$ python -q
>>> import numpy as np
>>> from numpy import linalg as LA
>>> np.set_printoptions(precision=4, suppress=True, linewidth=160, sign=" ")
>>> C = np.array([[-2, 3, -2, -2, 2],
...     [3, 2, -1, 0, 3],
...     [-1, 0, -3, -1, -1],
...     [0, 3, 2, -3, -2]])
>>> rng = np.random.default_rng(117)
>>> F = rng.normal(size=(17, 4)) @ C + np.array([7, -4, -5, -2, -1])
>>> F
array([[ 11.0745,   2.445 ,   1.2371,  -5.2779,  -0.0126],
       [  5.2889,  -4.6658,  -5.1841,  -3.2263,  -4.3522],
       [ 11.0184,  -2.503 ,   0.9088,  -2.2836,  -1.9413],
       [  7.6053,  -1.546 ,  -2.3045,  -3.7951,  -1.676 ],
       [  5.6528,  -0.858 ,   7.2954,  -6.3797,  -8.6508],
       [  8.0357,  -5.3671,  -2.9251,  -0.7916,  -1.6527],
       [  7.0699, -13.6195,  -5.813 ,   4.2484,  -3.8003],
       [  4.9662,  -0.8568,  -9.1431,  -3.9914,   1.9485],
       [  6.4011,  -1.3346,  -7.4234,  -1.7106,   5.2232],
       [  0.9505,   9.05  ,  -2.9327, -13.1567,  -1.8078],
       [ 14.334 ,  -4.0374,  -5.9947,   1.4313,   4.8366],
       [  1.8031,  -1.2549,  -4.2242,  -6.959 ,  -5.9821],
       [  6.6177,  -5.4897,  -9.0828,  -2.2043,  -2.6787],
       [  6.2084,  -1.5162,  -9.4167,  -2.5851,   3.6492],
       [  9.5945,  -0.1861,  -3.7981,  -3.3342,   1.6497],
       [  8.327 ,  -2.4098,  -2.3909,  -2.8483,  -1.2651],
       [  8.9783,   0.4602,  -1.1036,  -3.2373,   2.3196]])
>>> hat = F @ LA.solve(F.T @ F, F.T)
>>> np.round(np.trace(hat), 4)
np.float64(5.0)
>>> np.allclose(hat @ hat, hat)
True
>>> labels = F[:, 0] > np.median(F[:, 0])
>>> u = F[labels].mean(axis=0) - F[~labels].mean(axis=0)
>>> np.round((((F - F.mean(axis=0)) @ u > 0) == labels).mean(), 4)
np.float64(0.9412)
>>> labels.astype(int)
array([ 1,  0,  1,  1,  0,  1,  0,  0,  0,  0,  1,  0,  0,  0,  1,  1,  1])
>>> u
array([ 4.8756,  0.6398,  3.0564,  1.479 ,  2.1102])
>>> cen = F - F.mean(axis=0)
>>> V = LA.svd(cen)[2][:4]
>>> out = cen - cen @ V.T @ V
>>> np.round(out.std(axis=0), 4) + 0
array([ 0.,  0.,  0.,  0.,  0.])
>>> LA.norm(out, axis=1).round(6).argmax()
np.int64(0)
>>> (cen @ V.T).std(axis=0)
array([ 5.9576,  4.6118,  3.867 ,  1.0714])
>>> np.round(np.cov(cen @ V.T, rowvar=False), 4) + 0
array([[ 37.7118,   0.    ,   0.    ,   0.    ],
       [  0.    ,  22.5982,   0.    ,   0.    ],
       [  0.    ,   0.    ,  15.8879,   0.    ],
       [  0.    ,   0.    ,   0.    ,   1.2197]])
>>> np.diag(V.T @ V)
array([ 0.9919,  0.6638,  0.9893,  0.4647,  0.8902])
>>> cov = np.cov(F, rowvar=False)
>>> np.argwhere(np.triu(np.abs(np.corrcoef(F.T)) > 0.8, 1))
array([[ 1,  3]])
>>> np.round(np.corrcoef(F[:, 2], F[:, 3])[0, 1], 4)
np.float64(-0.3233)
>>> cen = F - F.mean(axis=0)
>>> U, sigma, Vt = LA.svd(cen, full_matrices=False)
>>> LA.matrix_rank(cen)
np.int64(4)
>>> np.abs(Vt[-1])
array([ 0.0897,  0.5798,  0.1035,  0.7316,  0.3313])
>>> np.abs(U[:, 0]).argmax()
np.int64(9)
>>> np.round(cen.mean(axis=0), 4) + 0
array([ 0.,  0.,  0.,  0.,  0.])
>>> (np.sign(U[:, 0]) == np.sign(U[0, 0])).astype(int)
array([ 1,  0,  1,  1,  1,  0,  0,  0,  0,  1,  0,  1,  0,  0,  0,  0,  1])
>>> W0 = np.loadtxt("m.csv", delimiter=",")
>>> W0
array([[ 1.,  0.,  0.,  0.,  0.,  0.],
       [ 4.,  1.,  0.,  0.,  0.,  0.],
       [-4., -1.,  1.,  0.,  0.,  0.],
       [ 3.,  5., -3.,  1.,  0.,  0.],
       [ 0.,  2., -2.,  0.,  1.,  0.],
       [ 4.,  3.,  1.,  0.,  0.,  1.]])
>>> u = np.array([4, 9])
>>> np.array([np.convolve(row, u, "same") for row in W0])
array([[  4.,   9.,   0.,   0.,   0.,   0.],
       [ 16.,  40.,   9.,   0.,   0.,   0.],
       [-16., -40.,  -5.,   9.,   0.,   0.],
       [ 12.,  47.,  33., -23.,   9.,   0.],
       [  0.,   8.,  10., -18.,   4.,   9.],
       [ 16.,  48.,  31.,   9.,   0.,   4.]])
>>> np.cross(W0[4, :3], W0[0, :3])
array([ 0., -2., -2.])
>>> np.correlate(W0[4], W0[0], "full")
array([ 0.,  0.,  0.,  0.,  0.,  0.,  2., -2.,  0.,  1.,  0.])
>>> np.polyval(u, W0[4])
array([  9.,  17.,   1.,   9.,  13.,   9.])
>>> np.convolve(W0[4], u)
array([  0.,   8.,  10., -18.,   4.,   9.,   0.])
>>> t = np.radians(60)
>>> r_ = np.eye(6)
>>> r_[0, 0] = r_[1, 1] = np.cos(t)
>>> r_[0, 1], r_[1, 0] = -np.sin(t), np.sin(t)
>>> r_
array([[ 0.5  , -0.866,  0.   ,  0.   ,  0.   ,  0.   ],
       [ 0.866,  0.5  ,  0.   ,  0.   ,  0.   ,  0.   ],
       [ 0.   ,  0.   ,  1.   ,  0.   ,  0.   ,  0.   ],
       [ 0.   ,  0.   ,  0.   ,  1.   ,  0.   ,  0.   ],
       [ 0.   ,  0.   ,  0.   ,  0.   ,  1.   ,  0.   ],
       [ 0.   ,  0.   ,  0.   ,  0.   ,  0.   ,  1.   ]])
>>> out = W0 @ r_.T
>>> np.abs(out - W0).max(axis=0)
array([ 5.8301,  2.9641,  0.    ,  0.    ,  0.    ,  0.    ])
>>> LA.svd(W0, compute_uv=False), LA.svd(out, compute_uv=False)
(array([ 9.4869,  4.5093,  2.1493,  0.9945,  0.2331,  0.0469]), array([ 9.4869,  4.5093,  2.1493,  0.9945,  0.2331,  0.0469]))
>>> out = LA.inv(W0)
>>> np.round(LA.inv(out), 4) + 0
array([[ 1.,  0.,  0.,  0.,  0.,  0.],
       [ 4.,  1.,  0.,  0.,  0.,  0.],
       [-4., -1.,  1.,  0.,  0.,  0.],
       [ 3.,  5., -3.,  1.,  0.,  0.],
       [ 0.,  2., -2.,  0.,  1.,  0.],
       [ 4.,  3.,  1.,  0.,  0.,  1.]])
>>> np.allclose(out, W0.T)
False
>>> LA.matrix_power(W0, 3)
array([[  1.,   0.,   0.,   0.,   0.,   0.],
       [ 12.,   1.,   0.,   0.,   0.,   0.],
       [-24.,  -3.,   1.,   0.,   0.,   0.],
       [117.,  24.,  -9.,   1.,   0.,   0.],
       [ 56.,  12.,  -6.,   0.,   1.,   0.],
       [ 32.,   6.,   3.,   0.,   0.,   1.]])
>>> (W0 + W0.T) / 2
array([[ 1. ,  2. , -2. ,  1.5,  0. ,  2. ],
       [ 2. ,  1. , -0.5,  2.5,  1. ,  1.5],
       [-2. , -0.5,  1. , -1.5, -1. ,  0.5],
       [ 1.5,  2.5, -1.5,  1. ,  0. ,  0. ],
       [ 0. ,  1. , -1. ,  0. ,  1. ,  0. ],
       [ 2. ,  1.5,  0.5,  0. ,  0. ,  1. ]])
>>> np.allclose(W0, W0.T)
False
>>> np.trace(W0)
np.float64(6.0)
>>> (W0 - W0.T) / 2
array([[ 0. , -2. ,  2. , -1.5,  0. , -2. ],
       [ 2. ,  0. ,  0.5, -2.5, -1. , -1.5],
       [-2. , -0.5,  0. ,  1.5,  1. , -0.5],
       [ 1.5,  2.5, -1.5,  0. ,  0. ,  0. ],
       [ 0. ,  1. , -1. ,  0. ,  0. ,  0. ],
       [ 2. ,  1.5,  0.5,  0. ,  0. ,  0. ]])
>>> q, r_ = LA.qr(W0)
>>> np.trace(q @ q.T)
np.float64(6.0)
>>> J = np.load("data.npy")
>>> J
array([[ 2.5939,  1.9175, -0.1347, -2.1457, -1.6705,  1.9066],
       [-0.7312,  1.4452,  0.5055,  0.3905,  1.2075, -2.3856],
       [ 0.9871, -0.6215, -1.5224,  1.2338,  2.3749,  0.8825]])
>>> out = J / LA.norm(J, axis=1, keepdims=True)
>>> cov = out @ out.T
>>> round(np.degrees(np.arccos(np.clip(cov[0, 2], -1, 1))), 4)
np.float64(102.2809)
>>> (np.abs(cov) > 0.9).astype(int)
array([[ 1,  0,  0],
       [ 0,  1,  0],
       [ 0,  0,  1]])
>>> np.argwhere(np.triu(np.abs(cov) > 0.95, 1))
array([], shape=(0, 2), dtype=int64)
>>> out = J + rng.integers(-2, 3, (3, 2)) @ rng.integers(-2, 3, (2, 6))
>>> out
array([[ 3.5939,  3.9175, -6.1347,  2.8543, -2.6705, -2.0934],
       [-2.7312, -2.5548,  0.5055,  2.3905,  3.2075, -0.3856],
       [-1.0129, -4.6215,  6.4776, -4.7662,  4.3749,  6.8825]])
>>> out - J
array([[ 1.,  2., -6.,  5., -1., -4.],
       [-2., -4.,  0.,  2.,  2.,  2.],
       [-2., -4.,  8., -6.,  2.,  6.]])
>>> LA.matrix_rank(out - J, tol=1e-8)
np.int64(2)
>>> A = np.load("block8.npy")
>>> A
array([[ 0.    , -0.4318, -0.2742,  0.6066],
       [ 0.7212, -0.1896,  0.3922,  0.3049],
       [ 0.0759, -0.757 , -0.3993, -0.4027],
       [ 0.4935,  0.2307, -0.2678, -0.5103],
       [-0.1518,  0.2802, -0.5759,  0.2584],
       [ 0.4555,  0.2699, -0.4563,  0.2233]])
>>> x = np.array([8, 9, 7, 5])
>>> target = A @ x
>>> c, lr = np.zeros(4), 1 / LA.norm(A, 2) ** 2
>>> for i in range(200):
...     c -= lr * A.T @ (A @ c - target)
...     if i % 50 == 0: print(i, round(LA.norm(A @ c - target), 4))
... 
0 0.0
50 0.0
100 0.0
150 0.0
>>> round(LA.cond(A), 4)
np.float64(1.0)
